% ipython --no-banner

In [1]: import numpy as np

In [2]: import numpy.linalg as la

In [3]: np.set_printoptions(suppress=True, linewidth=100)

In [4]: rnd = lambda a: np.round(a, 2) + 0

In [5]: F = np.array([[0.67, 0.0, 0.33], [0.0, 1.0, 0.0], [0.0, 0.0, 1.0]])

In [6]: f, v = F[0], F[2]

In [7]: print(f @ v)
0.33

In [8]: print(rnd(f @ f))
0.56

In [9]: p = (f @ v) / (f @ f) * f

In [10]: print(np.outer(f, v))
[[0.   0.   0.67]
 [0.   0.   0.  ]
 [0.   0.   0.33]]

In [11]: print(rnd((v - p) @ f))
0.0

In [12]: print(rnd(np.sort(la.eigvals(F).real)))
[0.67 1.   1.  ]

In [13]: print(rnd(la.det(F)))
0.67

In [14]: print(rnd(F @ F))
[[0.45 0.   0.55]
 [0.   1.   0.  ]
 [0.   0.   1.  ]]

In [15]: w, evecs = la.eig(F)

In [16]: print(rnd(np.sort(la.eigvals(F.T))))
[0.67 1.   1.  ]

In [17]: print(rnd(np.sort(la.eigvals(F @ F))))
[0.45 1.   1.  ]

In [18]: K = np.load("mat.npy")

In [19]: print(K)
[[6. 1.]
 [1. 6.]]

In [20]: def softmax(z):
    ...:     e = np.exp(z - z.max(axis=-1, keepdims=True))
    ...:     return e / e.sum(axis=-1, keepdims=True)
    ...: 

In [21]: print(rnd(softmax(K[1] + 2)))
[0.01 0.99]

In [22]: print(rnd(softmax(K[1])))
[0.01 0.99]

In [23]: scores = K @ K.T / np.sqrt(2)

In [24]: print(rnd(softmax(scores)))
[[1. 0.]
 [0. 1.]]

In [25]: print(rnd(softmax(scores + np.triu(np.full(scores.shape, -np.inf), 1))))
[[1. 0.]
 [0. 1.]]

In [26]: vec = np.ones(2)

In [27]: for _ in range(6):
    ...:     vec = K @ vec
    ...:     vec /= la.norm(vec)
    ...:     print(round(vec @ K @ vec, 2))
    ...: 
7.0
7.0
7.0
7.0
7.0
7.0

In [28]: print(rnd(vec))
[0.71 0.71]

In [29]: print(la.matrix_rank(F - F[0, 0] * np.eye(3)))
2

In [30]: print(rnd(np.sort(la.eigvals(F))))
[0.67 1.   1.  ]

In [31]: print([int(la.matrix_rank(la.matrix_power(F, p))) for p in range(1, 4)])
[3, 3, 3]

In [32]: print(rnd(la.matrix_power(F - np.diag(np.diag(F)), 3)))
[[0. 0. 0.]
 [0. 0. 0.]
 [0. 0. 0.]]

In [33]: data = np.load("layer0.npy")

In [34]: print(data)
[[ 1  1  0 -2]
 [ 0  1  2 -2]
 [ 0  2  1 -4]]

In [35]: other = data / la.norm(data, axis=1, keepdims=True)

In [36]: cov = other @ other.T

In [37]: print(rnd(la.norm(other, axis=1)))
[1. 1. 1.]

In [38]: print(data.sum(axis=0))
[ 1  4  3 -8]

In [39]: print(np.diff(data, axis=0))
[[-1  0  2  0]
 [ 0  1 -1 -2]]

In [40]: print(np.abs(data).max())
4

In [41]: print(data.sum(axis=1))
[ 0  1 -1]

In [42]: W1 = np.array([[1, 3, 3, -2, 1, -2],
    ...:     [-1, 2, 1, -2, -2, -3],
    ...:     [-1, 3, -2, -2, -3, -3],
    ...:     [0, -3, 2, -1, -2, -2]])

In [43]: b = np.array([5, 9, -6, -9, -3, 2])

In [44]: act = np.maximum(data @ W1 + b, 0)

In [45]: print(la.matrix_rank(act))
3

In [46]: print(rnd((act > 0).mean(axis=0)))
[1.   1.   0.   0.   0.   0.67]

In [47]: print((act > 0).astype(int))
[[1 1 0 0 0 1]
 [1 1 0 0 0 0]
 [1 1 0 0 0 1]]

In [48]: print(act)
[[ 5 20  0  0  0  1]
 [ 2 23  0  0  0  0]
 [ 2 28  0  0  0  1]]

In [49]: basis = np.array([[2, 2], [2, 1], [1, 2], [1, 1], [2, 1], [1, 2]])

In [50]: print(act @ basis)
[[51 32]
 [50 27]
 [61 34]]

In [51]: print(W1 @ basis)
[[  9   6]
 [ -6  -8]
 [ -9 -14]
 [-11  -6]]

In [52]: print((act @ basis).round(6).argmax(axis=1))
[0 0 0]

In [53]: feats = np.array([[1, 1, -1, -1, -1, -1, 1, 1],
    ...:     [1, 1, 1, 1, -1, -1, -1, -1],
    ...:     [1, 1, -1, -1, 1, 1, -1, -1]])

In [54]: print(feats)
[[ 1  1 -1 -1 -1 -1  1  1]
 [ 1  1  1  1 -1 -1 -1 -1]
 [ 1  1 -1 -1  1  1 -1 -1]]

In [55]: print(rnd((F - F.T) / 2))
[[ 0.    0.    0.16]
 [ 0.    0.    0.  ]
 [-0.16  0.    0.  ]]

In [56]: print(rnd(la.det(F)))
0.67

In [57]: print(np.trace(F))
2.67

In [58]: mat = np.load("x.npy")

In [59]: print(mat)
[[-1  0  0]
 [ 0  2  0]
 [ 2  1  2]]

In [60]: Q, evecs = la.qr(mat[:, :2])[0], la.qr(mat[:, 2:])[0]

In [61]: sigma = la.svd(Q.T @ evecs, compute_uv=False)

In [62]: print(rnd(la.norm(Q @ Q.T - evecs @ evecs.T, 2)))
1.0

In [63]: print(rnd(sigma))
[0.9]

In [64]: print(la.matrix_power(mat - np.diag(np.diag(mat)), 3))
[[0 0 0]
 [0 0 0]
 [0 0 0]]

In [65]: print(mat @ mat)
[[1 0 0]
 [0 4 0]
 [2 4 4]]

In [66]: print(np.prod(np.diag(mat)), rnd(la.det(mat)))
-4 -4.0

In [67]: print([int(la.matrix_rank(la.matrix_power(mat, p))) for p in range(1, 4)])
[3, 3, 3]

In [68]: print(rnd(softmax(mat).sum(axis=1)))
[1. 1. 1.]

In [69]: print(rnd(softmax(mat[1])))
[0.11 0.79 0.11]

In [70]: scores = mat @ mat.T / np.sqrt(3)

In [71]: print(rnd(softmax(scores)[1] @ mat))
[0.38 1.64 0.45]

In [72]: print(rnd(softmax(scores + np.triu(np.full(scores.shape, -np.inf), 1))))
[[1.   0.   0.  ]
 [0.09 0.91 0.  ]
 [0.   0.02 0.98]]

In [73]: X = np.loadtxt("w.csv", delimiter=",")

In [74]: print(X)
[[ 2. -3.  0.]
 [ 2. -3.  0.]
 [ 0. -6. -1.]
 [ 2. -3.  2.]
 [ 0. -6.  3.]
 [ 1. -8.  5.]
 [ 2. -5.  8.]
 [ 2. -5. 11.]
 [ 0. -5. 12.]
 [ 3. -4. 15.]
 [ 3. -4. 17.]
 [ 4. -6. 18.]
 [ 7. -4. 18.]
 [ 8. -4. 19.]
 [ 6. -1. 22.]
 [ 3. -2. 25.]
 [ 4. -5. 25.]
 [ 4. -8. 28.]]

In [75]: f, v = X[11], X[7]

In [76]: print(f @ f)
376.0

In [77]: p = (f @ v) / (f @ f) * f

In [78]: print(rnd(v - p))
[-0.51 -1.23 -0.3 ]

In [79]: print(la.matrix_rank(np.outer(f, v)))
1

In [80]: print(rnd(p))
[ 2.51 -3.77 11.3 ]
